$ python -q
>>> import numpy as np
>>> from numpy import linalg as LA
>>> np.set_printoptions(suppress=True, linewidth=140)
>>> rd = lambda a: np.round(a, 3) + 0
>>> feats = np.load("sample18.npy")
>>> print(feats)
[[-0.505  0.688 -2.325 -0.789 -0.401 -1.416 -0.279]
 [ 1.392 -2.33  -0.04  -0.83  -0.695  0.572  0.365]
 [-1.539  0.034 -0.068  1.945  1.259 -0.748  0.836]
 [-0.28   0.124 -0.248 -0.175  2.854 -0.391  0.719]
 [ 1.552  0.234  2.185 -0.316  0.546 -0.741  0.902]
 [-1.185 -1.221  0.28  -0.1    1.083 -0.634 -2.108]
 [ 0.598 -0.68  -0.933  1.881 -1.398 -1.344  0.11 ]
 [-0.26  -1.031 -0.996 -2.157 -0.495  1.155  0.805]
 [ 0.312 -2.3   -1.558 -0.643  0.705  0.252  0.462]
 [-0.375  0.559 -1.648  1.935  0.877 -0.973  0.611]
 [ 1.502 -1.57  -0.36  -0.727 -0.835  0.043 -1.71 ]
 [-0.201  1.749  1.148  0.796  0.272  0.931  1.734]
 [-1.219  1.487  0.503  0.198  1.848 -0.019  1.263]
 [-1.847 -0.015 -0.709  0.159 -2.044  0.452  0.824]
 [-0.005 -1.83  -2.04   0.341  0.135  0.37  -1.104]
 [-0.187 -1.253 -1.377 -0.203 -2.221  0.682 -0.247]
 [ 1.896  0.018  0.316 -0.019 -1.204  0.941 -1.723]
 [-1.152 -0.074 -1.855  1.03   0.003  1.686  0.567]
 [ 0.889  2.013 -1.421  0.224 -1.156 -0.099 -0.863]
 [ 0.91  -0.836 -0.209 -1.759 -1.221  0.259 -1.666]
 [-0.307  0.057  0.104  1.798  1.227  1.707  1.113]
 [-0.248 -2.247  0.863 -0.268 -0.381 -1.367 -1.028]
 [-0.749 -0.993 -1.8    1.849  0.709 -0.404  0.356]
 [ 0.671  1.043 -0.103 -0.485  1.207 -1.143 -2.11 ]
 [ 1.587  0.457  1.278  0.936 -1.891  0.387 -0.193]]
>>> vec = np.array([0, -1, 3, 3, -3, 1, 1])
>>> rhs = feats @ vec
>>> print(rd(LA.lstsq(feats, rhs)[0]))
[ 0. -1.  3.  3. -3.  1.  1.]
>>> rng = np.random.default_rng(7481)
>>> rhs = rhs + 0.05 * rng.normal(size=25)
>>> print(rd(rhs))
[-10.477   2.768   1.959  -9.682   3.81   -4.225   6.514  -4.991  -5.726  -2.793  -0.831   5.953  -3.588   5.731  -4.418   3.596   3.807
  -0.158  -3.099  -2.835   4.809   2.821  -1.035  -9.72   12.033]
>>> coef, *_ = LA.lstsq(feats, rhs)
>>> print([round(float(LA.norm(LA.solve(feats.T @ feats + lam * np.eye(7), feats.T @ rhs))), 2) for lam in (0, 1, 10, 100)])
[5.49, 5.26, 3.88, 1.14]
>>> print(rd(feats.T @ (rhs - feats @ coef)))
[0. 0. 0. 0. 0. 0. 0.]
>>> m1 = np.array([[0.0, 0.0, 0.0, 0.0, 0.0],
...     [0.04, -0.04, 0.16, -0.36, -0.08],
...     [-0.1, 0.1, -0.4, 0.9, 0.2],
...     [-0.19, 0.19, -0.76, 1.71, 0.38],
...     [0.02, -0.02, 0.08, -0.18, -0.04],
...     [0.04, -0.04, 0.16, -0.36, -0.08],
...     [0.13, -0.13, 0.52, -1.17, -0.26],
...     [0.11, -0.11, 0.44, -0.99, -0.22]])
>>> rk = LA.matrix_rank(m1)
>>> print(rk)
1
>>> ns = LA.svd(m1)[2][rk:].T
>>> print(ns.shape)
(5, 4)
>>> print([int(LA.matrix_rank(m1[:i])) for i in range(1, len(m1) + 1)])
[0, 1, 1, 1, 1, 1, 1, 1]
>>> print(np.allclose(m1 @ ns, 0))
True
>>> print([int(LA.matrix_rank(np.delete(m1, i, axis=0))) for i in range(8)])
[1, 1, 1, 1, 1, 1, 1, 1]
>>> Uu, sig, Vh = LA.svd(m1)
>>> print(rd(sig))
[2.847 0.    0.    0.    0.   ]
>>> B = Uu[:, :1] @ np.diag(sig[:1]) @ Vh[:1]
>>> print(LA.matrix_rank(B))
1
>>> print(rd(B))
[[ 0.    0.    0.    0.    0.  ]
 [ 0.04 -0.04  0.16 -0.36 -0.08]
 [-0.1   0.1  -0.4   0.9   0.2 ]
 [-0.19  0.19 -0.76  1.71  0.38]
 [ 0.02 -0.02  0.08 -0.18 -0.04]
 [ 0.04 -0.04  0.16 -0.36 -0.08]
 [ 0.13 -0.13  0.52 -1.17 -0.26]
 [ 0.11 -0.11  0.44 -0.99 -0.22]]
>>> print(rd(np.abs(m1 - B).max()))
0.0
>>> print(rd(LA.norm(m1 - B, 2)), rd(sig[1]))
0.0 0.0
>>> A = np.loadtxt("case2.csv", delimiter=",")
>>> print(rd(A))
[[ 0.574 -0.426 -0.349 -0.349 -0.349 -0.194 -0.271 -0.116]
 [-0.426  0.574 -0.349 -0.349 -0.349 -0.194 -0.271 -0.116]
 [-0.349 -0.349  0.715 -0.285 -0.285 -0.158 -0.222 -0.095]
 [-0.349 -0.349 -0.285  0.715 -0.285 -0.158 -0.222 -0.095]
 [-0.349 -0.349 -0.285 -0.285  0.715 -0.158 -0.222 -0.095]
 [-0.194 -0.194 -0.158 -0.158 -0.158  0.912 -0.123 -0.053]
 [-0.271 -0.271 -0.222 -0.222 -0.222 -0.123  0.827 -0.074]
 [-0.116 -0.116 -0.095 -0.095 -0.095 -0.053 -0.074  0.968]]
>>> # symmetric
>>> labels = rng.permutation(8)
>>> print(labels)
[6 0 7 5 3 2 4 1]
>>> B = A[labels][:, labels]
>>> print(np.trace(B))
6.0
>>> print(rd(LA.det(B)), rd(LA.det(A[labels])))
-1.0 1.0
>>> print(rd(np.sort(np.abs(LA.eigvals(B)))))
[1. 1. 1. 1. 1. 1. 1. 1.]
>>> print(rd(B))
[[ 0.827 -0.271 -0.074 -0.123 -0.222 -0.222 -0.222 -0.271]
 [-0.271  0.574 -0.116 -0.194 -0.349 -0.349 -0.349 -0.426]
 [-0.074 -0.116  0.968 -0.053 -0.095 -0.095 -0.095 -0.116]
 [-0.123 -0.194 -0.053  0.912 -0.158 -0.158 -0.158 -0.194]
 [-0.222 -0.349 -0.095 -0.158  0.715 -0.285 -0.285 -0.349]
 [-0.222 -0.349 -0.095 -0.158 -0.285  0.715 -0.285 -0.349]
 [-0.222 -0.349 -0.095 -0.158 -0.285 -0.285  0.715 -0.349]
 [-0.271 -0.426 -0.116 -0.194 -0.349 -0.349 -0.349  0.574]]
>>> print(rd(np.diag(B)))
[0.827 0.574 0.968 0.912 0.715 0.715 0.715 0.574]
>>> print(np.allclose(B, A))
False
>>> print([round(float(LA.det(A[:i, :i])), 2) + 0 for i in range(1, 9)])
[0.57, 0.15, -0.14, -0.42, -0.71, -0.8, -0.97, -1.0]
>>> print(np.all(LA.eigvalsh(A) > 0))
False
>>> print(rd(LA.eigvalsh(A).min()))
-1.0
>>> print(rd(A @ A.T))
[[1. 0. 0. 0. 0. 0. 0. 0.]
 [0. 1. 0. 0. 0. 0. 0. 0.]
 [0. 0. 1. 0. 0. 0. 0. 0.]
 [0. 0. 0. 1. 0. 0. 0. 0.]
 [0. 0. 0. 0. 1. 0. 0. 0.]
 [0. 0. 0. 0. 0. 1. 0. 0.]
 [0. 0. 0. 0. 0. 0. 1. 0.]
 [0. 0. 0. 0. 0. 0. 0. 1.]]
>>> print(rd(A[:, 0] @ A[:, 1]))
0.0
>>> print(rd(LA.norm(A, axis=0)))
[1. 1. 1. 1. 1. 1. 1. 1.]
>>> print(rd(LA.pinv(A)))
[[ 0.574 -0.426 -0.349 -0.349 -0.349 -0.194 -0.271 -0.116]
 [-0.426  0.574 -0.349 -0.349 -0.349 -0.194 -0.271 -0.116]
 [-0.349 -0.349  0.715 -0.285 -0.285 -0.158 -0.222 -0.095]
 [-0.349 -0.349 -0.285  0.715 -0.285 -0.158 -0.222 -0.095]
 [-0.349 -0.349 -0.285 -0.285  0.715 -0.158 -0.222 -0.095]
 [-0.194 -0.194 -0.158 -0.158 -0.158  0.912 -0.123 -0.053]
 [-0.271 -0.271 -0.222 -0.222 -0.222 -0.123  0.827 -0.074]
 [-0.116 -0.116 -0.095 -0.095 -0.095 -0.053 -0.074  0.968]]
>>> vec = np.array([0, -3, 1, -4, -2, 0, 0, 5])
>>> print(rd(A @ np.ones(8)))
[-1.479 -1.479 -1.028 -1.028 -1.028 -0.127 -0.577  0.324]
>>> print(np.sign((A @ vec).round(6)))
[ 1. -1.  1. -1. -1.  1.  1.  1.]
>>> print(rd(np.einsum("ij,j->i", A, vec)))
[ 2.44  -0.56   2.996 -2.004 -0.004  1.109  1.553  5.665]
>>> print(rd(A @ np.eye(8)[4]))
[-0.349 -0.349 -0.285 -0.285  0.715 -0.158 -0.222 -0.095]
>>> u = np.array([1, 8, 9, 6, 9, 6, 3, 5])
>>> B = A + np.outer(u, np.eye(8)[6])
>>> print(rd(B))
[[ 0.574 -0.426 -0.349 -0.349 -0.349 -0.194  0.729 -0.116]
 [-0.426  0.574 -0.349 -0.349 -0.349 -0.194  7.729 -0.116]
 [-0.349 -0.349  0.715 -0.285 -0.285 -0.158  8.778 -0.095]
 [-0.349 -0.349 -0.285  0.715 -0.285 -0.158  5.778 -0.095]
 [-0.349 -0.349 -0.285 -0.285  0.715 -0.158  8.778 -0.095]
 [-0.194 -0.194 -0.158 -0.158 -0.158  0.912  5.877 -0.053]
 [-0.271 -0.271 -0.222 -0.222 -0.222 -0.123  3.827 -0.074]
 [-0.116 -0.116 -0.095 -0.095 -0.095 -0.053  4.926  0.968]]
>>> print(LA.matrix_rank(LA.inv(B) - LA.inv(A), tol=1e-8))
1
>>> X = np.loadtxt("m.csv", delimiter=",")
>>> print(X)
[[-2.  0.  0.  0.  0.  0.  0.  0. -3.]
 [ 0. -2.  0.  0. -3.  0.  0. -3.  0.]
 [ 0.  0. -2. -3.  0. -3. -3.  0.  0.]
 [ 0.  0. -3. -2.  0. -3. -3.  0.  0.]
 [ 0. -3.  0.  0. -2.  0.  0. -3.  0.]
 [ 0.  0. -3. -3.  0. -2. -3.  0.  0.]
 [ 0.  0. -3. -3.  0. -3. -2.  0.  0.]
 [ 0. -3.  0.  0. -3.  0.  0. -2.  0.]
 [-3.  0.  0.  0.  0.  0.  0.  0. -2.]]
>>> # equal to its transpose
>>> ev, V = LA.eigh(X)
>>> print(rd(LA.eigvalsh(X + -3 * np.eye(9))))
[-14. -11.  -8.  -2.  -2.  -2.  -2.  -2.  -2.]
>>> print(rd(ev))
[-11.  -8.  -5.   1.   1.   1.   1.   1.   1.]
>>> print(rd(V.T @ V))
[[1. 0. 0. 0. 0. 0. 0. 0. 0.]
 [0. 1. 0. 0. 0. 0. 0. 0. 0.]
 [0. 0. 1. 0. 0. 0. 0. 0. 0.]
 [0. 0. 0. 1. 0. 0. 0. 0. 0.]
 [0. 0. 0. 0. 1. 0. 0. 0. 0.]
 [0. 0. 0. 0. 0. 1. 0. 0. 0.]
 [0. 0. 0. 0. 0. 0. 1. 0. 0.]
 [0. 0. 0. 0. 0. 0. 0. 1. 0.]
 [0. 0. 0. 0. 0. 0. 0. 0. 1.]]
>>> print(rd(V.T @ X @ V))
[[-11.   0.   0.   0.   0.   0.   0.   0.   0.]
 [  0.  -8.   0.   0.   0.   0.   0.   0.   0.]
 [  0.   0.  -5.   0.   0.   0.   0.   0.   0.]
 [  0.   0.   0.   1.   0.   0.   0.   0.   0.]
 [  0.   0.   0.   0.   1.   0.   0.   0.   0.]
 [  0.   0.   0.   0.   0.   1.   0.   0.   0.]
 [  0.   0.   0.   0.   0.   0.   1.   0.   0.]
 [  0.   0.   0.   0.   0.   0.   0.   1.   0.]
 [  0.   0.   0.   0.   0.   0.   0.   0.   1.]]
>>> print(rd(V @ np.diag(ev) @ V.T))
[[-2.  0.  0.  0.  0.  0.  0.  0. -3.]
 [ 0. -2.  0.  0. -3.  0.  0. -3.  0.]
 [ 0.  0. -2. -3.  0. -3. -3.  0.  0.]
 [ 0.  0. -3. -2.  0. -3. -3.  0.  0.]
 [ 0. -3.  0.  0. -2.  0.  0. -3.  0.]
 [ 0.  0. -3. -3.  0. -2. -3.  0.  0.]
 [ 0.  0. -3. -3.  0. -3. -2.  0.  0.]
 [ 0. -3.  0.  0. -3.  0.  0. -2.  0.]
 [-3.  0.  0.  0.  0.  0.  0.  0. -2.]]
>>> print(rd(LA.svd(X, compute_uv=False)))
[11.  8.  5.  1.  1.  1.  1.  1.  1.]
>>> print(np.flatnonzero(LA.matrix_power((X != 0) + (X.T != 0) + np.eye(9), 9)[5]))
[2 3 5 6]
>>> print((X != 0).astype(int))
[[1 0 0 0 0 0 0 0 1]
 [0 1 0 0 1 0 0 1 0]
 [0 0 1 1 0 1 1 0 0]
 [0 0 1 1 0 1 1 0 0]
 [0 1 0 0 1 0 0 1 0]
 [0 0 1 1 0 1 1 0 0]
 [0 0 1 1 0 1 1 0 0]
 [0 1 0 0 1 0 0 1 0]
 [1 0 0 0 0 0 0 0 1]]
>>> print(rd(np.sort(np.abs(LA.eigvals(X)))))
[ 1.  1.  1.  1.  1.  1.  5.  8. 11.]
>>> LA.determinant(X)
Traceback (most recent call last):
  File "<python-input-71>", line 1, in <module>
    LA.determinant(X)
    ^^^^^^^^^^^^^^
AttributeError: module 'numpy.linalg' has no attribute 'determinant'
>>> print(X @ X)
[[13.  0.  0.  0.  0.  0.  0.  0. 12.]
 [ 0. 22.  0.  0. 21.  0.  0. 21.  0.]
 [ 0.  0. 31. 30.  0. 30. 30.  0.  0.]
 [ 0.  0. 30. 31.  0. 30. 30.  0.  0.]
 [ 0. 21.  0.  0. 22.  0.  0. 21.  0.]
 [ 0.  0. 30. 30.  0. 31. 30.  0.  0.]
 [ 0.  0. 30. 30.  0. 30. 31.  0.  0.]
 [ 0. 21.  0.  0. 21.  0.  0. 22.  0.]
 [12.  0.  0.  0.  0.  0.  0.  0. 13.]]
>>> print(rd(LA.eigvalsh(X).min()))
-11.0
>>> ev, V = LA.eigh(X)
>>> vec = np.array([3, 0, 0, 1, 2, 2, 1, 1, 3])
>>> print(rd(V * np.maximum(ev, 0) @ V.T))
[[ 0.5    0.     0.     0.     0.     0.     0.     0.    -0.5  ]
 [ 0.     0.667  0.     0.    -0.333  0.     0.    -0.333  0.   ]
 [ 0.     0.     0.75  -0.25   0.    -0.25  -0.25   0.     0.   ]
 [ 0.     0.    -0.25   0.75   0.    -0.25  -0.25   0.     0.   ]
 [ 0.    -0.333  0.     0.     0.667  0.     0.    -0.333  0.   ]
 [ 0.     0.    -0.25  -0.25   0.     0.75  -0.25   0.     0.   ]
 [ 0.     0.    -0.25  -0.25   0.    -0.25   0.75   0.     0.   ]
 [ 0.    -0.333  0.     0.    -0.333  0.     0.     0.667  0.   ]
 [-0.5    0.     0.     0.     0.     0.     0.     0.     0.5  ]]
>>> print(rd(vec @ X @ vec / (vec @ vec)), ev[0], rd(ev[-1]))
-5.31 -11.0 1.0
>>> print(vec @ X @ vec)
-154.0
>>> F = np.load("a.npy")
>>> print(F)
[[-2.028 -0.482 -0.805 -2.257]
 [-1.102 -0.388 -2.27  -3.456]
 [-0.749 15.724 -2.398 -5.92 ]
 [23.679 10.49   1.271 -6.754]
 [24.522  9.96   0.697 -7.591]
 [23.281 11.537  1.783 -8.531]
 [-1.679 14.674  0.2   -4.144]
 [23.861  9.826  0.098 -7.993]
 [24.792  7.249 -0.363 -6.6  ]
 [23.3    9.641  3.112 -5.982]
 [21.995  9.888  2.307 -5.943]
 [ 0.479 -1.011 -3.653 -5.591]
 [24.274 10.486  1.956 -8.626]
 [24.501 10.449  2.051 -5.95 ]
 [-2.263 16.017 -2.417 -3.421]
 [-0.273 -2.692  0.03  -3.134]]
>>> print(np.abs(F).max())
24.792
>>> print(LA.matrix_rank(F))
4
>>> print(rd(F.sum(axis=0)))
[206.59  131.368   1.599 -91.893]
>>> print(np.unravel_index(np.abs(F).argmax(), F.shape))
(np.int64(8), np.int64(0))
>>> print(rd(F.mean(axis=0)))
[12.912  8.211  0.1   -5.743]
>>> print(F.reshape(2, -1))
[[-2.028 -0.482 -0.805 -2.257 -1.102 -0.388 -2.27  -3.456 -0.749 15.724 -2.398 -5.92  23.679 10.49   1.271 -6.754 24.522  9.96   0.697
  -7.591 23.281 11.537  1.783 -8.531 -1.679 14.674  0.2   -4.144 23.861  9.826  0.098 -7.993]
 [24.792  7.249 -0.363 -6.6   23.3    9.641  3.112 -5.982 21.995  9.888  2.307 -5.943  0.479 -1.011 -3.653 -5.591 24.274 10.486  1.956
  -8.626 24.501 10.449  2.051 -5.95  -2.263 16.017 -2.417 -3.421 -0.273 -2.692  0.03  -3.134]]
>>> print(F.ravel(order="F"))
[-2.028 -1.102 -0.749 23.679 24.522 23.281 -1.679 23.861 24.792 23.3   21.995  0.479 24.274 24.501 -2.263 -0.273 -0.482 -0.388 15.724
 10.49   9.96  11.537 14.674  9.826  7.249  9.641  9.888 -1.011 10.486 10.449 16.017 -2.692 -0.805 -2.27  -2.398  1.271  0.697  1.783
  0.2    0.098 -0.363  3.112  2.307 -3.653  1.956  2.051 -2.417  0.03  -2.257 -3.456 -5.92  -6.754 -7.591 -8.531 -4.144 -7.993 -6.6
 -5.982 -5.943 -5.591 -8.626 -5.95  -3.421 -3.134]
>>> blk = F.reshape(16, 2, -1)
>>> print(blk.transpose(1, 0, 2))
[[[-2.028 -0.482]
  [-1.102 -0.388]
  [-0.749 15.724]
  [23.679 10.49 ]
  [24.522  9.96 ]
  [23.281 11.537]
  [-1.679 14.674]
  [23.861  9.826]
  [24.792  7.249]
  [23.3    9.641]
  [21.995  9.888]
  [ 0.479 -1.011]
  [24.274 10.486]
  [24.501 10.449]
  [-2.263 16.017]
  [-0.273 -2.692]]

 [[-0.805 -2.257]
  [-2.27  -3.456]
  [-2.398 -5.92 ]
  [ 1.271 -6.754]
  [ 0.697 -7.591]
  [ 1.783 -8.531]
  [ 0.2   -4.144]
  [ 0.098 -7.993]
  [-0.363 -6.6  ]
  [ 3.112 -5.982]
  [ 2.307 -5.943]
  [-3.653 -5.591]
  [ 1.956 -8.626]
  [ 2.051 -5.95 ]
  [-2.417 -3.421]
  [ 0.03  -3.134]]]
>>> print(np.swapaxes(blk, 1, 2)[3])
[[23.679  1.271]
 [10.49  -6.754]]
>>> print(np.einsum("ihd,jhd->hij", blk, blk).shape)
(2, 16, 16)
>>> print(blk.shape)
(16, 2, 2)
